In [1]: import numpy as np

In [2]: np.set_printoptions(precision=2, suppress=True, linewidth=100)

In [3]: Q, _ = np.linalg.qr(np.array([[0.4, 1.1, 1.2, 0.4],
   ...:     [0.9, -1.0, -2.8, 0.3],
   ...:     [0.7, 0.5, -0.6, 0.8],
   ...:     [-1.8, 0.7, -0.5, 1.4],
   ...:     [0.3, -0.8, -0.8, -0.7],
   ...:     [-0.8, -0.3, 0.9, -0.1]]))

In [4]: m1 = Q @ Q.T

In [5]: print(m1)
[[ 0.47 -0.25  0.28 -0.1  -0.26 -0.17]
 [-0.25  0.8   0.3  -0.02  0.08 -0.02]
 [ 0.28  0.3   0.51 -0.01 -0.28 -0.03]
 [-0.1  -0.02 -0.01  0.97 -0.13 -0.06]
 [-0.26  0.08 -0.28 -0.13  0.35 -0.24]
 [-0.17 -0.02 -0.03 -0.06 -0.24  0.9 ]]

In [6]: U, sv, vt = np.linalg.svd(m1)

In [7]: print(sv.round(2) + 0)
[1. 1. 1. 1. 0. 0.]

In [8]: print(np.argmax(sv[:-1] / (sv[1:] + 1e-6)) + 1)
4

In [9]: B = U[:, :4] @ np.diag(sv[:4]) @ vt[:4]

In [10]: print(np.linalg.matrix_rank(m1, rtol=0.05))
4

In [11]: print(np.linalg.matrix_rank(B))
4

In [12]: print(round(np.linalg.norm(m1 - B) / np.linalg.norm(m1), 2))
0.0

In [13]: vals, vecs = np.linalg.eigh(m1)

In [14]: x0 = np.array([9, -4, -8, -4, 0, -7])

In [15]: print(round(x0 @ m1 @ x0 / (x0 @ x0), 2), np.round(vals[0], 2), round(float(vals[-1]), 2))
0.7 0.0 1.0

In [16]: print(np.round(np.linalg.eigvalsh(m1[1:, 1:]), 2) + 0)
[0.   0.53 1.   1.   1.  ]

In [17]: ang = np.radians(36)

In [18]: R = np.eye(6)

In [19]: R[2, 2] = R[4, 4] = np.cos(ang)

In [20]: R[2, 4], R[4, 2] = -np.sin(ang), np.sin(ang)

In [21]: print(R)
[[ 1.    0.    0.    0.    0.    0.  ]
 [ 0.    1.    0.    0.    0.    0.  ]
 [ 0.    0.    0.81  0.   -0.59  0.  ]
 [ 0.    0.    0.    1.    0.    0.  ]
 [ 0.    0.    0.59  0.    0.81  0.  ]
 [ 0.    0.    0.    0.    0.    1.  ]]

In [22]: B = m1 @ R.T

In [23]: print(np.round(np.linalg.svd(m1, compute_uv=False), 2) + 0, np.round(np.linalg.svd(B, compute_uv=False), 2) + 0)
[1. 1. 1. 1. 0. 0.] [1. 1. 1. 1. 0. 0.]

In [24]: print(np.allclose(m1 @ m1.T, B @ B.T))
True

In [25]: print(B)
[[ 0.47 -0.25  0.38 -0.1  -0.04 -0.17]
 [-0.25  0.8   0.19 -0.02  0.24 -0.02]
 [ 0.28  0.3   0.58 -0.01  0.07 -0.03]
 [-0.1  -0.02  0.07  0.97 -0.11 -0.06]
 [-0.26  0.08 -0.43 -0.13  0.11 -0.24]
 [-0.17 -0.02  0.11 -0.06 -0.21  0.9 ]]

In [26]: rng = np.random.default_rng(866980)

In [27]: idx = rng.permutation(6)

In [28]: print(idx)
[2 3 1 4 0 5]

In [29]: B = m1[idx][:, idx]

In [30]: print(round(np.linalg.det(B), 2), np.round(np.linalg.det(m1[idx]), 2))
-0.0 -0.0

In [31]: W0 = np.load("out1.npy")

In [32]: print(W0)
[[ 0.  4. -3.]
 [ 4.  0.  0.]
 [-3.  0.  0.]]

In [33]: print(np.allclose(W0[:-1].T @ np.linalg.lstsq(W0[:-1].T, W0[-1])[0], W0[-1]))
True

In [34]: print(round(float(np.trace(np.linalg.pinv(W0) @ W0)), 2))
2.0

In [35]: print(np.abs(np.diag(np.linalg.qr(W0)[1])) > 1e-9)
[ True  True False]

In [36]: print(np.linalg.lstsq(W0[:-1].T, W0[-1])[2])
2

In [37]: print(np.round(W0 @ np.linalg.pinv(W0) @ W0, 2) + 0)
[[ 0.  4. -3.]
 [ 4.  0.  0.]
 [-3.  0.  0.]]

In [38]: print(np.round(np.linalg.eigvalsh(W0).min(), 2))
-5.0

In [39]: print(np.all(np.linalg.eigvalsh(W0) > 0))
False

In [40]: vals, vecs = np.linalg.eigh(W0)

In [41]: x0 = np.array([0, 1, 2])

In [42]: print(np.linalg.eigvalsh(W0[1:, 1:]))
[0. 0.]

In [43]: print(np.round(vecs * np.abs(vals) @ vecs.T, 2) + 0)
[[ 5.   0.   0. ]
 [ 0.   3.2 -2.4]
 [ 0.  -2.4  1.8]]

In [44]: arr = np.array([[0, 0, 1], [0, 0, 1], [1, 1, 0]])

In [45]: r = np.linalg.matrix_rank(arr)

In [46]: print(r)
2

In [47]: ns = np.linalg.svd(arr)[2][r:].T

In [48]: print(np.linalg.matrix_rank(arr.T @ arr), np.linalg.matrix_rank(arr @ arr.T))
2 2

In [49]: print([int(np.linalg.matrix_rank(arr[:i])) for i in range(1, len(arr) + 1)])
[1, 1, 2]

In [50]: print(np.allclose(arr @ ns, 0))
True

In [51]: print(arr @ ns)
[[0.]
 [0.]
 [0.]]

In [52]: print([round(float(x), 2) for x in np.linalg.svd(arr, compute_uv=False)[:3]])
[1.41, 1.41, 0.0]

In [53]: print(np.round(np.linalg.norm(arr, 2) / np.linalg.norm(arr), 2))
0.71

In [54]: X = np.load("a.npy")

In [55]: print(X)
[[1.   0.   0.   0.   0.   0.   0.  ]
 [0.   0.25 0.   0.25 0.25 0.   0.25]
 [0.   0.   0.33 0.   0.   0.33 0.33]
 [0.   0.25 0.   0.5  0.   0.   0.25]
 [0.   0.   0.   0.   0.67 0.   0.33]
 [0.   0.   0.   0.2  0.2  0.4  0.2 ]
 [0.   0.   0.5  0.   0.   0.   0.5 ]]

In [56]: print(X @ np.ones(7))
[1. 1. 1. 1. 1. 1. 1.]

In [57]: p = np.eye(7)[4]

In [58]: for _ in range(5):
    ...:     p = p @ X
    ...:     print(p.round(2))
    ...: 
[0.   0.   0.   0.   0.67 0.   0.33]
[0.   0.   0.17 0.   0.44 0.   0.39]
[0.   0.   0.25 0.   0.3  0.06 0.4 ]
[0.   0.   0.28 0.01 0.21 0.11 0.39]
[0.   0.   0.29 0.03 0.16 0.14 0.38]

In [59]: U, sv, vt = np.linalg.svd(X)

In [60]: vecs = vt[:(sv > 1e-8).sum()]

In [61]: x0 = X[2] + -1 * X[6] + rng.integers(2) * np.eye(7)[0]

In [62]: print(x0)
[ 1.    0.   -0.17  0.    0.    0.33 -0.17]

In [63]: print(np.diag(vecs.T @ vecs))
[1.  1.  0.6 0.9 0.9 1.  0.6]

In [64]: print(np.allclose(vecs.T @ vecs @ x0, x0))
True

In [65]: r = np.linalg.matrix_rank(X)

In [66]: print(r)
6

In [67]: ns = np.linalg.svd(X)[2][r:].T

In [68]: print(np.allclose(X @ ns, 0))
True

In [69]: print(np.round(X @ ns, 2) + 0)
[[0.]
 [0.]
 [0.]
 [0.]
 [0.]
 [0.]
 [0.]]

In [70]: print([int(np.linalg.matrix_rank(X[:, :j + 1])) for j in range(7)])
[1, 2, 3, 4, 5, 6, 6]

In [71]: print(ns.shape)
(7, 1)

In [72]: B = np.array([[1, 2], [9, 4]])

In [73]: Z = np.array([[-1, 0], [-2, -2]])

In [74]: mat = np.kron(B, Z)

In [75]: print(mat)
[[ -1   0  -2   0]
 [ -2  -2  -4  -4]
 [ -9   0  -4   0]
 [-18 -18  -8  -8]]

In [76]: U, sv, vt = np.linalg.svd(arr)

In [77]: vecs = vt[:(sv > 1e-8).sum()]

In [78]: x0 = arr[0] + 5 * arr[2] + rng.integers(2) * np.eye(3)[2]

In [79]: print(x0)
[5. 5. 2.]

In [80]: print(round(np.linalg.norm(x0 - vecs.T @ vecs @ x0), 2))
0.0

In [81]: print(np.diag(vecs.T @ vecs))
[0.5 0.5 1. ]

In [82]: vals, vecs = np.linalg.eig(mat)

In [83]: print(np.sort(np.linalg.eigvals(mat.T)))
[-14.  -7.   2.   4.]

In [84]: print(vals)
[-14.  -7.   4.   2.]

In [85]: print(np.sort(np.linalg.eigvals(np.linalg.inv(mat))))
[-0.14 -0.07  0.25  0.5 ]

In [86]: print(np.sort(np.linalg.eigvals(mat @ mat)))
[  4.  16.  49. 196.]

In [87]: hat = np.triu(np.array([[1, 0, 0, 2], [1, 2, 0, 1], [1, 1, 1, 0], [1, 0, 1, 0]]), 1) + np.eye(4)

In [88]: B = hat @ mat @ np.linalg.inv(hat)

In [89]: print(np.poly(B))
[   1.   15.  -20. -420.  784.]

In [90]: print(np.round(np.linalg.det(B), 2))
784.0

In [91]: feats = np.load("dump.npy")

In [92]: print(feats)
[[-3  0 -3  3  0  1]
 [ 2 -3  2  0  3  3]
 [-3 -2 -1 -3 -1  2]
 [ 2  2  3  0  3 -1]
 [-1  1  1  0  0 -2]
 [-1 -3  0 -3 -2 -2]]

In [93]: B = np.linalg.inv(feats)

In [94]: print(np.linalg.det(feats) * B)
[[ -54.  -75. -144.   87. -417.   90.]
 [ -81. -165.   99.   78.  -48. -180.]
 [-351.  300.    9. -537.  912. -360.]
 [ -27.  190. -177. -359.  439. -165.]
 [ 378. -105.   63.  651. -546.  315.]
 [-189.  105.  126. -273.  168. -315.]]

In [95]: print(round(float(np.linalg.slogdet(feats)[0]), 2))
1.0

In [96]: print((np.abs(B) > 1e-9).astype(int))
[[1 1 1 1 1 1]
 [1 1 1 1 1 1]
 [1 1 1 1 1 1]
 [1 1 1 1 1 1]
 [1 1 1 1 1 1]
 [1 1 1 1 1 1]]

In [97]: print(np.round(np.linalg.det(feats) * np.linalg.det(B), 2))
1.0

In [98]: print(round(float(np.linalg.cond(feats)), 2))
14.85
